>>> import numpy as np
>>> import numpy.linalg as la
>>> np.set_printoptions(precision=2, suppress=True, linewidth=100)
>>> W0 = np.loadtxt("out19.csv", delimiter=",")
>>> W0
array([[-2.,  0., -3., -3.,  0.,  0., -3.,  0.],
       [ 0., -2.,  0.,  0., -3., -3.,  0., -3.],
       [-3.,  0., -2., -3.,  0.,  0., -3.,  0.],
       [-3.,  0., -3., -2.,  0.,  0., -3.,  0.],
       [ 0., -3.,  0.,  0., -2., -3.,  0., -3.],
       [ 0., -3.,  0.,  0., -3., -2.,  0., -3.],
       [-3.,  0., -3., -3.,  0.,  0., -2.,  0.],
       [ 0., -3.,  0.,  0., -3., -3.,  0., -2.]])
>>> round(la.norm(W0, 2) / la.norm(W0), 2)
np.float64(0.7)
>>> np.round(np.abs(la.svd(W0)[2][-1]), 2) + 0
array([0.  , 0.  , 0.1 , 0.33, 0.68, 0.35, 0.43, 0.33])
>>> [round(float(x), 2) for x in la.svd(W0, compute_uv=False)[:3]]
[11.0, 11.0, 1.0]
>>> round(float(la.eigvalsh(W0).min()), 2)
-11.0
>>> np.all(la.eigvalsh(W0) > 0)
np.False_
>>> [round(float(la.det(W0[:i, :i])), 2) + 0 for i in range(1, 9)]
[-2.0, 4.0, 10.0, 16.0, 40.0, 64.0, 88.0, 121.0]
>>> B = W0 / np.sqrt((W0 ** 2).mean(axis=1, keepdims=True))
>>> la.matrix_rank(W0 - W0.mean(axis=1, keepdims=True))
np.int64(7)
>>> la.norm(B, axis=1)
array([2.83, 2.83, 2.83, 2.83, 2.83, 2.83, 2.83, 2.83])
>>> feats = np.load("dump.npy")
>>> feats
array([[  3,  -5,   5, -10],
       [  0,  -1,  -2,  -2],
       [ -5,   3,  -5,   6],
       [  2,  -1,  -1,  -2],
       [ -3,   0,  -5,   0],
       [ -5,  -4,  -1,  -8],
       [  3,  -1,  -1,  -2],
       [  4,  -1,  -1,  -2]])
>>> # rank 3
>>> B = feats / np.sqrt((feats ** 2).mean(axis=1, keepdims=True))
>>> la.matrix_rank(feats - feats.mean(axis=1, keepdims=True))
np.int64(3)
>>> la.lstsq(feats[:-1].T, feats[-1])[2]
np.int32(3)
>>> np.round(np.trace(la.pinv(feats) @ feats), 2)
np.float64(3.0)
>>> np.round(feats @ la.pinv(feats) @ feats, 2) + 0
array([[  3.,  -5.,   5., -10.],
       [  0.,  -1.,  -2.,  -2.],
       [ -5.,   3.,  -5.,   6.],
       [  2.,  -1.,  -1.,  -2.],
       [ -3.,   0.,  -5.,   0.],
       [ -5.,  -4.,  -1.,  -8.],
       [  3.,  -1.,  -1.,  -2.],
       [  4.,  -1.,  -1.,  -2.]])
>>> K = np.load("sample12.npy")
>>> K
array([[ 0,  2,  2, -2],
       [ 0,  0,  5, -1],
       [ 0,  0,  0, -4],
       [ 0,  0,  0,  0]])
>>> # triangular, det is the product of the diagonal
>>> Uu, s, vt = la.svd(K, full_matrices=False)
>>> np.abs(vt[0])
array([0.  , 0.17, 0.82, 0.54])
>>> np.round(vt @ vt.T, 2) + 0
array([[1., 0., 0., 0.],
       [0., 1., 0., 0.],
       [0., 0., 1., 0.],
       [0., 0., 0., 1.]])
>>> Uu.shape, s.shape, vt.shape
((4, 4), (4,), (4, 4))
>>> np.cumsum(s ** 2) / np.sum(s ** 2)
array([0.66, 0.95, 1.  , 1.  ])
>>> np.round(Uu.T @ K @ vt.T, 2) + 0
array([[5.98, 0.  , 0.  , 0.  ],
       [0.  , 3.91, 0.  , 0.  ],
       [0.  , 0.  , 1.71, 0.  ],
       [0.  , 0.  , 0.  , 0.  ]])
>>> s
array([5.98, 3.91, 1.71, 0.  ])
>>> round(np.sqrt((s ** 2).sum()), 2), round(float(la.norm(K)), 2)
(np.float64(7.35), 7.35)
>>> (s > 1e-8).sum()
np.int64(3)
>>> t = np.radians(120)
>>> Rm = np.eye(4)
>>> Rm[0, 0] = Rm[2, 2] = np.cos(t)
>>> Rm[0, 2], Rm[2, 0] = -np.sin(t), np.sin(t)
>>> Rm
array([[-0.5 ,  0.  , -0.87,  0.  ],
       [ 0.  ,  1.  ,  0.  ,  0.  ],
       [ 0.87,  0.  , -0.5 ,  0.  ],
       [ 0.  ,  0.  ,  0.  ,  1.  ]])
>>> B = K @ Rm.T
>>> B
array([[-1.73,  2.  , -1.  , -2.  ],
       [-4.33,  0.  , -2.5 , -1.  ],
       [ 0.  ,  0.  ,  0.  , -4.  ],
       [ 0.  ,  0.  ,  0.  ,  0.  ]])
>>> np.allclose(la.norm(K, axis=1), la.norm(B, axis=1))
True
>>> np.round(la.det(Rm), 2), round(np.trace(Rm), 2)
(np.float64(1.0), np.float64(1.0))
>>> Uu, s, vt = la.svd(feats)
>>> np.argmax(s[:-1] / (s[1:] + 1e-6)) + 1
np.int64(3)
>>> s.round(2) + 0
array([17.56, 10.32,  5.93,  0.  ])
>>> B = Uu[:, :3] @ np.diag(s[:3]) @ vt[:3]
>>> np.round(la.norm(feats - B, 2), 2), np.round(s[3], 2)
(np.float64(0.0), np.float64(0.0))
>>> J = np.diag(20 * np.array([3, 2, 2, 1])) + np.array([[-3, -3, -3, -1], [1, 2, 1, -2], [-2, -3, -1, 3], [0, 1, 0, -2]])
>>> J
array([[57, -3, -3, -1],
       [ 1, 42,  1, -2],
       [-2, -3, 39,  3],
       [ 0,  1,  0, 18]])
>>> rng = np.random.default_rng(70817)
>>> z = rng.permutation(4)
>>> B = J[:, z] * rng.choice([-1, 1], 4)
>>> B
array([[-57,   3,   1,   3],
       [ -1,  -1,   2, -42],
       [  2, -39,  -3,   3],
       [  0,   0, -18,  -1]])
>>> Uu, _, vt = la.svd(J.T @ B)
>>> np.round(la.lstsq(J, B)[0], 2) + 0
array([[-1.,  0.,  0.,  0.],
       [ 0.,  0.,  0., -1.],
       [ 0., -1.,  0.,  0.],
       [ 0.,  0., -1.,  0.]])
>>> z
array([0, 2, 3, 1])
>>> np.round(Uu @ vt, 2) + 0
array([[-1.,  0.,  0.,  0.],
       [ 0.,  0.,  0., -1.],
       [ 0., -1.,  0.,  0.],
       [ 0.,  0., -1.,  0.]])
>>> Q, Rm = la.qr(J)
>>> np.allclose(Rm.T @ Rm, J.T @ J)
True
>>> data = np.load("case17.npy")
>>> data
array([[ 1,  8,  3,  2,  7,  2, -1],
       [-2,  5,  0, -1,  4, -1, -4],
       [ 0,  7,  2,  1,  6,  1, -2],
       [-2,  5,  0, -1,  4, -1, -4],
       [-2,  5,  0, -1,  4, -1, -4]])
>>> # rows and columns are dependent
>>> Uu, s, vt = la.svd(data)
>>> s.round(2) + 0
array([19.19,  6.91,  0.  ,  0.  ,  0.  ])
>>> np.argmax(s[:-1] / (s[1:] + 1e-6)) + 1
np.int64(2)
>>> B = Uu[:, :2] @ np.diag(s[:2]) @ vt[:2]
>>> round(la.norm(data - B) / la.norm(data), 2)
np.float64(0.0)
>>> np.round(np.abs(data - B).max(), 2)
np.float64(0.0)
>>> la.matrix_rank(data, rtol=0.05)
np.int64(2)
>>> B.round(2) + 0
array([[ 1.,  8.,  3.,  2.,  7.,  2., -1.],
       [-2.,  5.,  0., -1.,  4., -1., -4.],
       [ 0.,  7.,  2.,  1.,  6.,  1., -2.],
       [-2.,  5.,  0., -1.,  4., -1., -4.],
       [-2.,  5.,  0., -1.,  4., -1., -4.]])
>>> Uu, s, vt = la.svd(data)
>>> evecs = vt[:(s > 1e-8).sum()]
>>> vec = data[3] + -2 * data[0] + rng.integers(2) * np.eye(7)[6]
>>> vec
array([ -4., -11.,  -6.,  -5., -10.,  -5.,  -1.])
>>> round(float(la.norm(vec - evecs.T @ evecs @ vec)), 2)
0.76
>>> np.diag(evecs.T @ evecs)
array([0.22, 0.52, 0.14, 0.16, 0.38, 0.16, 0.42])
>>> evecs.T @ evecs
array([[ 0.22, -0.02,  0.15,  0.18,  0.01,  0.18,  0.28],
       [-0.02,  0.52,  0.13,  0.05,  0.44,  0.05, -0.18],
       [ 0.15,  0.13,  0.14,  0.15,  0.13,  0.15,  0.15],
       [ 0.18,  0.05,  0.15,  0.16,  0.07,  0.16,  0.22],
       [ 0.01,  0.44,  0.13,  0.07,  0.38,  0.07, -0.11],
       [ 0.18,  0.05,  0.15,  0.16,  0.07,  0.16,  0.22],
       [ 0.28, -0.18,  0.15,  0.22, -0.11,  0.22,  0.42]])
>>> M = np.load("arr.npy")
>>> M
array([[76, -6,  3,  3,  5, -1, -9],
       [-6,  6, -6, -5,  5,  8,  4],
       [-9,  7, 31, -2, -2, -4,  3],
       [ 5,  0,  0, 17,  5, -3,  5],
       [ 8,  7,  2,  7,  3, -4,  0],
       [ 7, -5, -2,  5,  5, 22, -6],
       [ 1, -6,  7,  9,  1,  7, 22]])
>>> vec = np.array([3, 5, 0, 0, 5, 5, 3])
>>> a = np.maximum(M @ vec, 0)
>>> M * (a > 1e-9)[:, None]
array([[76, -6,  3,  3,  5, -1, -9],
       [-6,  6, -6, -5,  5,  8,  4],
       [ 0,  0,  0,  0,  0,  0,  0],
       [ 5,  0,  0, 17,  5, -3,  5],
       [ 8,  7,  2,  7,  3, -4,  0],
       [ 7, -5, -2,  5,  5, 22, -6],
       [ 1, -6,  7,  9,  1,  7, 22]])
>>> np.maximum(M @ vec, 0) - np.maximum(-M @ vec, 0)
array([191,  89, -13,  40,  54, 113,  79])
>>> M.T @ a
array([15484, -1273,   474,  2462,  2406,  3224,  -103])
>>> np.flatnonzero(a > 1e-9)
array([0, 1, 3, 4, 5, 6])
>>> np.maximum(M @ (3 * vec), 0)
array([573, 267,   0, 120, 162, 339, 237])
>>> a
array([191,  89,   0,  40,  54, 113,  79])
>>> B = la.inv(W0)
>>> la.det(W0) * B
array([[ 88.,  -0., -33., -33.,  -0.,  -0., -33.,  -0.],
       [ -0.,  88.,  -0.,  -0., -33., -33.,  -0., -33.],
       [-33.,  -0.,  88., -33.,  -0.,  -0., -33.,  -0.],
       [-33.,   0., -33.,  88.,   0.,   0., -33.,   0.],
       [ -0., -33.,  -0.,  -0.,  88., -33.,  -0., -33.],
       [  0., -33.,   0.,   0., -33.,  88.,   0., -33.],
       [-33.,   0., -33., -33.,   0.,   0.,  88.,   0.],
       [  0., -33.,   0.,   0., -33., -33.,   0.,  88.]])
>>> la.inv(B)
array([[-2.,  0., -3., -3.,  0.,  0., -3.,  0.],
       [ 0., -2.,  0.,  0., -3., -3.,  0., -3.],
       [-3.,  0., -2., -3.,  0.,  0., -3.,  0.],
       [-3., -0., -3., -2., -0., -0., -3., -0.],
       [ 0., -3.,  0.,  0., -2., -3.,  0., -3.],
       [-0., -3., -0., -0., -3., -2., -0., -3.],
       [-3., -0., -3., -3., -0., -0., -2., -0.],
       [-0., -3., -0., -0., -3., -3., -0., -2.]])
>>> np.round(la.det(W0) * la.det(B), 2)
np.float64(1.0)
>>> B
array([[ 0.73, -0.  , -0.27, -0.27, -0.  , -0.  , -0.27, -0.  ],
       [-0.  ,  0.73, -0.  , -0.  , -0.27, -0.27, -0.  , -0.27],
       [-0.27, -0.  ,  0.73, -0.27, -0.  , -0.  , -0.27, -0.  ],
       [-0.27,  0.  , -0.27,  0.73,  0.  ,  0.  , -0.27,  0.  ],
       [-0.  , -0.27, -0.  , -0.  ,  0.73, -0.27, -0.  , -0.27],
       [ 0.  , -0.27,  0.  ,  0.  , -0.27,  0.73,  0.  , -0.27],
       [-0.27,  0.  , -0.27, -0.27,  0.  ,  0.  ,  0.73,  0.  ],
       [ 0.  , -0.27,  0.  ,  0.  , -0.27, -0.27,  0.  ,  0.73]])
>>> np.allclose(B, W0.T)
False
>>> (np.abs(B) > 1e-9).astype(int)
array([[1, 0, 1, 1, 0, 0, 1, 0],
       [0, 1, 0, 0, 1, 1, 0, 1],
       [1, 0, 1, 1, 0, 0, 1, 0],
       [1, 0, 1, 1, 0, 0, 1, 0],
       [0, 1, 0, 0, 1, 1, 0, 1],
       [0, 1, 0, 0, 1, 1, 0, 1],
       [1, 0, 1, 1, 0, 0, 1, 0],
       [0, 1, 0, 0, 1, 1, 0, 1]])
>>> f, g = M[2], M[6]
>>> f @ g
np.int64(184)
>>> pr = (f @ g) / (f @ f) * f
>>> pr
array([-1.47,  1.15,  5.07, -0.33, -0.33, -0.65,  0.49])
>>> z = rng.permutation(7)
>>> z
array([6, 0, 2, 4, 5, 1, 3])
>>> B = M[z][:, z]
>>> np.allclose(B, M)
False
>>> np.trace(B)
np.int64(177)
>>> E = np.load("w.npy")
>>> E
array([[ -3,  -5,  -4,  -2],
       [ -6, -10,  -8,  -4],
       [ -9, -15, -12,  -6],
       [  0,   0,   0,   0],
       [  0,   0,   0,   0],
       [ -3,  -5,  -4,  -2]])
>>> # rows 3 and 4 are equal
>>> vec = np.array([2, 0, -1, 3, 2, -2, 2])
>>> target = M @ vec
>>> target
array([152, -19, -45,  87,  49, -15,  54])
>>> np.round(la.solve(M.T, M[4]), 2) + 0
array([0., 0., 0., 0., 1., 0., 0.])
>>> np.round(la.solve(M, target), 2) + 0
array([ 2.,  0., -1.,  3.,  2., -2.,  2.])
>>> B = feats + rng.integers(-2, 3, (8, 3)) @ rng.integers(-2, 3, (3, 4))
>>> B
array([[  1,  -3,   3, -10],
       [ -4,  -3,  -8,  -2],
       [ -2,  -3,  -9,   6],
       [ -2,  -3,  -7,  -2],
       [ -4,  -4, -11,   0],
       [ -7,  -1,   0,  -8],
       [  5,   1,   1,  -2],
       [  4,  -3,  -3,  -2]])
>>> la.matrix_rank(B - feats, tol=1e-8)
np.int64(3)
>>> la.svd(B - feats, compute_uv=False)
array([14.22,  8.15,  1.79,  0.  ])
>>> rk = la.matrix_rank(E)
>>> rk
np.int64(1)
>>> null = la.svd(E)[2][rk:].T
>>> np.round(E @ null, 2) + 0
array([[0., 0., 0.],
       [0., 0., 0.],
       [0., 0., 0.],
       [0., 0., 0.],
       [0., 0., 0.],
       [0., 0., 0.]])
>>> [int(la.matrix_rank(np.delete(E, i, axis=0))) for i in range(6)]
[1, 1, 1, 1, 1, 1]
>>> [int(la.matrix_rank(E[:, :j + 1])) for j in range(4)]
[1, 1, 1, 1]
>>> null @ null.T
array([[ 0.83, -0.28, -0.22, -0.11],
       [-0.28,  0.54, -0.37, -0.19],
       [-0.22, -0.37,  0.7 , -0.15],
       [-0.11, -0.19, -0.15,  0.93]])
>>> la.matrix_rank(E.T @ E), la.matrix_rank(E @ E.T)
(np.int64(1), np.int64(1))
